% ipython --no-banner

In [1]: import numpy as np

In [2]: np.set_printoptions(precision=3, suppress=True, linewidth=140)

In [3]: sigma = 5 * 0.7 ** np.arange(3)

In [4]: rng = np.random.default_rng(35046)

In [5]: mat = rng.normal(size=(11, 3)) * rng.permutation(sigma)

In [6]: mat
Out[6]: 
array([[-0.046,  0.418, -1.398],
       [ 4.055, -3.044,  5.352],
       [ 0.381, -7.032,  0.782],
       [ 5.728,  4.074,  1.561],
       [ 3.483, -0.823,  3.016],
       [-3.468, -1.596,  2.225],
       [ 0.078, 10.015,  0.97 ],
       [-2.603, -5.076, -5.143],
       [ 3.866,  1.05 , -0.868],
       [-2.106,  5.144, -1.309],
       [-0.651,  9.936,  4.767]])

In [7]: hat = mat @ np.linalg.solve(mat.T @ mat, mat.T)

In [8]: np.linalg.matrix_rank(np.eye(11) - hat)
Out[8]: np.int64(8)

In [9]: np.allclose(hat @ hat, hat)
Out[9]: True

In [10]: hat @ mat[:, 0]
Out[10]: array([-0.046,  4.055,  0.381,  5.728,  3.483, -3.468,  0.078, -2.603,  3.866, -2.106, -0.651])

In [11]: other = mat / np.sqrt((mat ** 2).mean(axis=1, keepdims=True))

In [12]: np.linalg.matrix_rank(mat - mat.mean(axis=1, keepdims=True))
Out[12]: np.int64(2)

In [13]: other[2]
Out[13]: array([ 0.093, -1.719,  0.191])

In [14]: W = np.array([[3, 3], [2, 1], [1, -2]])

In [15]: c = np.array([-3, 0])

In [16]: H = np.maximum(mat @ W + c, 0)

In [17]: (H > 0).mean(axis=0)
Out[17]: array([0.545, 0.545])

In [18]: C = np.array([[2, 4, 7], [2, 5, 4]])

In [19]: W @ C
Out[19]: 
array([[12, 27, 33],
       [ 6, 13, 18],
       [-2, -6, -1]])

In [20]: (H @ C).round(6).argmax(axis=1)
Out[20]: array([1, 2, 0, 2, 2, 0, 2, 0, 2, 1, 2])

In [21]: arr = np.loadtxt("m.csv", delimiter=",")

In [22]: arr
Out[22]: 
array([[-0.3, -0.7,  1.3,  0.2, -0.4],
       [-1.1, -0.2,  0. ,  0.3, -0.6],
       [ 0.8,  0.4,  0.8,  0. ,  0.6],
       [-0.5, -0.1,  0.2,  1.3,  0.4],
       [ 1. ,  0.8, -1.7,  1. ,  0.3],
       [-0.3,  0. , -1.1, -0.5, -1.9],
       [-2.1, -0.6, -1. ,  0.7,  0. ],
       [-0.3,  1.9, -2.2, -1.1,  0.6],
       [ 1.4, -0.2, -0.6, -0.9, -1.2],
       [-0.6,  0.3, -0.2,  0.9, -1.3],
       [-1.9,  0.2, -0.7,  0. , -1.8],
       [-0.3,  0. ,  0.8,  0.7,  1.1],
       [ 0.3,  0.6,  0.8,  1.2,  0.7],
       [-0.1,  0.3, -0.6, -0.2,  0.8],
       [-0.1,  1.7, -2.1,  0. , -0.7],
       [-1.5,  0.9,  7.2,  1.2, -1.5],
       [ 1.8,  0.7,  1.6,  0.2,  0.9],
       [-0.4,  0.5, -0.4,  0.2, -0.1],
       [-0.4,  0.4, -0.5,  1.5, -0.7],
       [-0.1,  0.1,  1.4, -0.2, -0.5],
       [ 1. , -0.4, -0.4, -0.3, -0.9],
       [-0.3, -0.4,  2. ,  1.9, -1.1],
       [-2.1, -1.2,  0.4,  0.8,  0.5],
       [-1.4, -1.8,  0.9, -0.4,  0. ],
       [-0.3, -0.3,  0.2, -0.5, -0.1],
       [ 0.7, -0.8,  0.8,  0.5,  2.2],
       [-0.3, -0.7,  1.4,  0.7, -0.2],
       [ 1.9,  0.4,  0.2, -2.4,  0.8],
       [ 0. ,  0.9,  0.9,  0. ,  0.8],
       [ 0.9,  0.2, -1.2, -0.1, -1. ]])

In [23]: C = mat[[2, 3]].astype(float)

In [24]: for _ in range(5):
    ...:     labels = np.linalg.norm(mat[:, None] - C, axis=-1).argmin(axis=1)
    ...:     C = np.array([mat[labels == j].mean(axis=0) for j in range(2)])
    ...: 

In [25]: labels
Out[25]: array([0, 0, 0, 1, 0, 0, 1, 0, 0, 1, 1])

In [26]: C[1] - C[0]
Out[26]: array([-0.048,  9.593,  0.931])

In [27]: C
Out[27]: 
array([[ 0.81 , -2.3  ,  0.567],
       [ 0.762,  7.292,  1.497]])

In [28]: np.bincount(labels)
Out[28]: array([7, 4])

In [29]: np.abs(C[1] - C[0]).argmax()
Out[29]: np.int64(1)
